% python3 -q
>>> import numpy as np
>>> np.set_printoptions(precision=3, suppress=True, linewidth=120)
>>> def rnd(a):
...     return np.round(a, 3) + 0
... 
>>> data = np.load("layer3.npy")
>>> print(data)
[[ 3 -1  0  0]
 [ 0 -1  0  0]
 [ 0  0  3 -1]
 [ 0  0  0 -1]]
>>> vals, V = np.linalg.eig(data)
>>> print(vals)
[ 3. -1.  3. -1.]
>>> print(rnd(np.sort(np.linalg.eigvals(data @ data))))
[1. 1. 9. 9.]
>>> rng = np.random.default_rng(7136)
>>> idx = rng.permutation(4)
>>> print(idx)
[2 1 3 0]
>>> out = data[idx][:, idx]
>>> print(out)
[[ 3  0 -1  0]
 [ 0 -1  0  0]
 [ 0  0 -1  0]
 [ 0 -1  0  3]]
>>> th = np.radians(45)
>>> Rm = np.eye(4)
>>> Rm[1, 1] = Rm[3, 3] = np.cos(th)
>>> Rm[1, 3], Rm[3, 1] = -np.sin(th), np.sin(th)
>>> print(rnd(Rm))
[[ 1.     0.     0.     0.   ]
 [ 0.     0.707  0.    -0.707]
 [ 0.     0.     1.     0.   ]
 [ 0.     0.707  0.     0.707]]
>>> out = data @ Rm.T
>>> print(rnd(np.linalg.svd(data, compute_uv=False)), rnd(np.linalg.svd(out, compute_uv=False)))
[3.18  3.18  0.944 0.944] [3.18  3.18  0.944 0.944]
>>> print(np.allclose(np.linalg.norm(data, axis=1), np.linalg.norm(out, axis=1)))
True
>>> print(rnd(np.linalg.det(Rm)), rnd(np.trace(Rm)))
1.0 3.414
>>> print(rnd(np.abs(out - data).max(axis=0)))
[0.    0.707 0.    0.707]
>>> print(rnd(out))
[[ 3.    -0.707  0.    -0.707]
 [ 0.    -0.707  0.    -0.707]
 [ 0.     0.707  3.    -0.707]
 [ 0.     0.707  0.    -0.707]]
>>> O, V = np.linalg.qr(out[:, :3])[0], np.linalg.qr(out[:, 3:])[0]
>>> sig = np.linalg.svd(O.T @ V, compute_uv=False)
>>> print(rnd(np.linalg.norm(O @ O.T - V @ V.T, 2)))
1.0
>>> print((sig > 0.9).sum())
0
>>> W = np.array([[7, -7, -7, -9, -9],
...     [-4, -5, 9, 9, -1],
...     [-2, -5, -5, -5, -3],
...     [-6, 8, 8, -4, -2]])
>>> b = np.array([-1, 2, 1, 1, 2])
>>> hid = np.maximum(data @ W + b, 0)
>>> print(hid)
[[24  0  0  0  0]
 [ 3  7  0  0  3]
 [ 0  0  0  0  0]
 [ 5  0  0  5  4]]
>>> print((hid > 0).astype(int))
[[1 0 0 0 0]
 [1 1 0 0 1]
 [0 0 0 0 0]
 [1 0 0 1 1]]
>>> print((hid > 0).mean(axis=0))
[0.75 0.25 0.   0.25 0.5 ]
>>> W2 = np.array([[5, 1, 4], [3, -2, 5], [-4, -4, 5], [5, 2, -5], [-3, 0, -3]])
>>> print((hid @ W2).round(6).argmax(axis=1))
[0 2 0 0]
>>> print(hid @ W2)
[[120  24  96]
 [ 27 -11  38]
 [  0   0   0]
 [ 38  15 -17]]
>>> W2 = np.array([[0.7, 2.1, 0.3], [-0.2, -1.5, 0.6]])
>>> K = np.array([[-1, 2],
...     [-2, 1],
...     [-3, 3],
...     [2, 2],
...     [1, 2],
...     [1, -3],
...     [-3, -2],
...     [-1, -2],
...     [2, 3],
...     [1, 2],
...     [-3, -3],
...     [1, -3],
...     [0, 0],
...     [0, 0],
...     [3, -1],
...     [-3, 0],
...     [-3, -3],
...     [-2, 3],
...     [-3, 3],
...     [0, -3],
...     [0, 2],
...     [1, 3],
...     [-3, 2],
...     [0, 3],
...     [3, 2]]) @ W2 + 0.1 * rng.normal(size=(25, 3))
>>> print(rnd(K))
[[ -1.249  -5.087   0.936]
 [ -1.566  -5.746  -0.052]
 [ -2.852 -10.767   0.781]
 [  0.988   1.373   1.744]
 [  0.294  -0.986   1.71 ]
 [  1.061   6.536  -1.465]
 [ -1.621  -3.433  -2.114]
 [ -0.136   1.028  -1.525]
 [  0.705  -0.437   2.272]
 [  0.367  -0.784   1.561]
 [ -1.48   -1.644  -2.684]
 [  1.295   6.532  -1.67 ]
 [ -0.052  -0.088  -0.183]
 [  0.048  -0.107   0.009]
 [  2.374   7.927   0.315]
 [ -2.185  -6.205  -0.95 ]
 [ -1.55   -1.883  -2.681]
 [ -1.98   -8.703   1.251]
 [ -2.631 -10.728   1.001]
 [  0.538   4.449  -1.661]
 [ -0.362  -3.17    1.028]
 [ -0.041  -2.524   2.072]
 [ -2.461  -9.358   0.221]
 [ -0.535  -4.597   2.03 ]
 [  1.736   3.267   2.155]]
>>> U, sig = np.linalg.svd(K)
Traceback (most recent call last):
  File "<python-input-40>", line 1, in <module>
    U, sig = np.linalg.svd(K)
    ^^^^^^
ValueError: too many values to unpack (expected 2)
>>> U, sig, Vh = np.linalg.svd(K, full_matrices=False)
>>> print(rnd(sig))
[27.958  8.095  0.419]
>>> print(rnd(np.sqrt((sig ** 2).sum())), rnd(np.linalg.norm(K)))
29.11 29.11
>>> print(rnd(np.abs(Vh[0])))
[0.246 0.967 0.069]
>>> print(rnd(sig / sig[0]))
[1.    0.29  0.015]
>>> print(np.abs(U[:, 0]).round(6).argmax())
2
>>> Xc = (K - K.mean(axis=0)) / K.std(axis=0)
>>> print(np.argwhere(np.abs(Xc) > 2))
[[14  0]]
>>> print(rnd(Xc.std(axis=0)))
[1. 1. 1.]
>>> b = np.linalg.lstsq(np.delete(Xc, 1, axis=1), Xc[:, 1])[0]
>>> print(rnd(1 - np.var(Xc[:, 1] - np.delete(Xc, 1, axis=1) @ b)))
0.996
>>> J = np.loadtxt("m.csv", delimiter=",")
>>> print(J)
[[ 0.  3.  0.  3.  0.  3.]
 [-3.  3. -3.  3. -3.  3.]
 [-1.  2. -1.  2. -1.  2.]
 [ 0.  3.  0.  3.  0.  3.]
 [-3.  3. -3.  3. -3.  3.]
 [-1.  2. -1.  2. -1.  2.]]
>>> U, sig, Vh = np.linalg.svd(J)
>>> V = Vh[:(sig > 1e-8).sum()]
>>> vec = J[5] + 4 * J[3] + rng.integers(2) * np.eye(6)[3]
>>> print(vec)
[-1. 14. -1. 14. -1. 14.]
>>> print(np.allclose(V.T @ V @ vec, vec))
True
>>> print(rnd(np.diag(V.T @ V)))
[0.333 0.333 0.333 0.333 0.333 0.333]
>>> print(J.reshape(2, -1))
[[ 0.  3.  0.  3.  0.  3. -3.  3. -3.  3. -3.  3. -1.  2. -1.  2. -1.  2.]
 [ 0.  3.  0.  3.  0.  3. -3.  3. -3.  3. -3.  3. -1.  2. -1.  2. -1.  2.]]
>>> print(J.ravel(order="F"))
[ 0. -3. -1.  0. -3. -1.  3.  3.  2.  3.  3.  2.  0. -3. -1.  0. -3. -1.  3.  3.  2.  3.  3.  2.  0. -3. -1.  0. -3.
 -1.  3.  3.  2.  3.  3.  2.]
>>> t3 = J.reshape(6, 2, -1)
>>> print(t3[:, 0])
[[ 0.  3.  0.]
 [-3.  3. -3.]
 [-1.  2. -1.]
 [ 0.  3.  0.]
 [-3.  3. -3.]
 [-1.  2. -1.]]
>>> Xc = K - K.mean(axis=0)
>>> V = np.linalg.svd(Xc)[2][:2]
>>> out = Xc - Xc @ V.T @ V
>>> print(rnd(np.linalg.norm(out) / np.linalg.norm(Xc)))
0.015
>>> print(rnd(np.cov(Xc @ V.T, rowvar=False)))
[[28.935  0.   ]
 [ 0.     2.729]]
>>> print(rnd(np.diag(V.T @ V)))
[0.175 0.935 0.889]
